In [1]: import numpy as np

In [2]: from numpy import linalg as LA

In [3]: np.set_printoptions(precision=2, suppress=True, linewidth=100)

In [4]: rnd = lambda a: np.round(a, 2) + 0

In [5]: out = np.array([[1, 0], [0, 0]])

In [6]: data = np.kron(np.eye(2, dtype=int), out)

In [7]: print(data)
[[1 0 0 0]
 [0 0 0 0]
 [0 0 1 0]
 [0 0 0 0]]

In [8]: print(np.prod(np.diag(data)), rnd(LA.det(data)))
0 0.0

In [9]: print([int(LA.matrix_rank(LA.matrix_power(data, p))) for p in range(1, 5)])
[2, 2, 2, 2]

In [10]: print(rnd(np.sort(LA.eigvals(data))))
[0. 0. 1. 1.]

In [11]: print(data @ data)
[[1 0 0 0]
 [0 0 0 0]
 [0 0 1 0]
 [0 0 0 0]]

In [12]: print(LA.matrix_power(data - np.diag(np.diag(data)), 4))
[[0 0 0 0]
 [0 0 0 0]
 [0 0 0 0]
 [0 0 0 0]]

In [13]: arr = np.load("w.npy")

In [14]: print(arr)
[[ 0 -5  4 -3]
 [ 5  0  7  5]
 [-4 -7  0  3]
 [ 3 -5 -3  0]]

In [15]: T = np.stack([arr, 3 * arr, arr[::-1]])

In [16]: print(rnd(LA.norm(T, axis=(1, 2))))
[16.31 48.93 16.31]

In [17]: print(rnd(LA.det(T)))
[  3136. 254016.   3136.]

In [18]: print(T.sum(axis=0))
[[  3 -25  13 -12]
 [ 16  -7  28  23]
 [-11 -28   7  17]
 [ 12 -25  -8  -3]]

In [19]: print(np.einsum("bij,cij->bc", T, T))
[[ 266  798   16]
 [ 798 2394   48]
 [  16   48  266]]

In [20]: Q, Rm = LA.qr(arr)

In [21]: print(rnd(np.abs(np.diag(Rm))))
[7.07 9.78 7.68 5.9 ]

In [22]: print(rnd(Q @ Rm))
[[ 0. -5.  4. -3.]
 [ 5.  0.  7.  5.]
 [-4. -7.  0.  3.]
 [ 3. -5. -3.  0.]]

In [23]: print(np.allclose(Rm.T @ Rm, arr.T @ arr))
True

In [24]: U, sigma, vt = LA.svd(data)

In [25]: evecs = vt[:(sigma > 1e-8).sum()]

In [26]: rng = np.random.default_rng(241867)

In [27]: x0 = data[2] + 3 * data[0] + rng.integers(2) * np.eye(4)[0]

In [28]: print(x0)
[3. 0. 1. 0.]

In [29]: print(np.diag(evecs.T @ evecs))
[1. 0. 1. 0.]

In [30]: print(LA.matrix_rank(np.vstack([data, x0])))
2

In [31]: print(evecs.T @ evecs)
[[1. 0. 0. 0.]
 [0. 0. 0. 0.]
 [0. 0. 1. 0.]
 [0. 0. 0. 0.]]

In [32]: print(LA.matrix_power(arr, 2))
[[-50 -13 -26 -13]
 [-13 -99   5   6]
 [-26   5 -74 -23]
 [-13   6 -23 -43]]

In [33]: print(np.trace(arr))
0

In [34]: print((arr - arr.T) / 2)
[[ 0. -5.  4. -3.]
 [ 5.  0.  7.  5.]
 [-4. -7.  0.  3.]
 [ 3. -5. -3.  0.]]

In [35]: print(arr @ arr)
[[-50 -13 -26 -13]
 [-13 -99   5   6]
 [-26   5 -74 -23]
 [-13   6 -23 -43]]

In [36]: u = np.array([-1, -3, 3, -2])

In [37]: M = np.array([np.roll(u, i) for i in range(4)])

In [38]: print(M)
[[-1 -3  3 -2]
 [-2 -1 -3  3]
 [ 3 -2 -1 -3]
 [-3  3 -2 -1]]

In [39]: z = rng.permutation(4)

In [40]: print(z)
[3 0 2 1]

In [41]: out = M[z][:, z]

In [42]: print(np.diag(out))
[-1 -1 -1 -1]

In [43]: print(rnd(LA.det(out)), rnd(LA.det(M[z])))
-357.0 -357.0

In [44]: print(np.trace(out))
-4
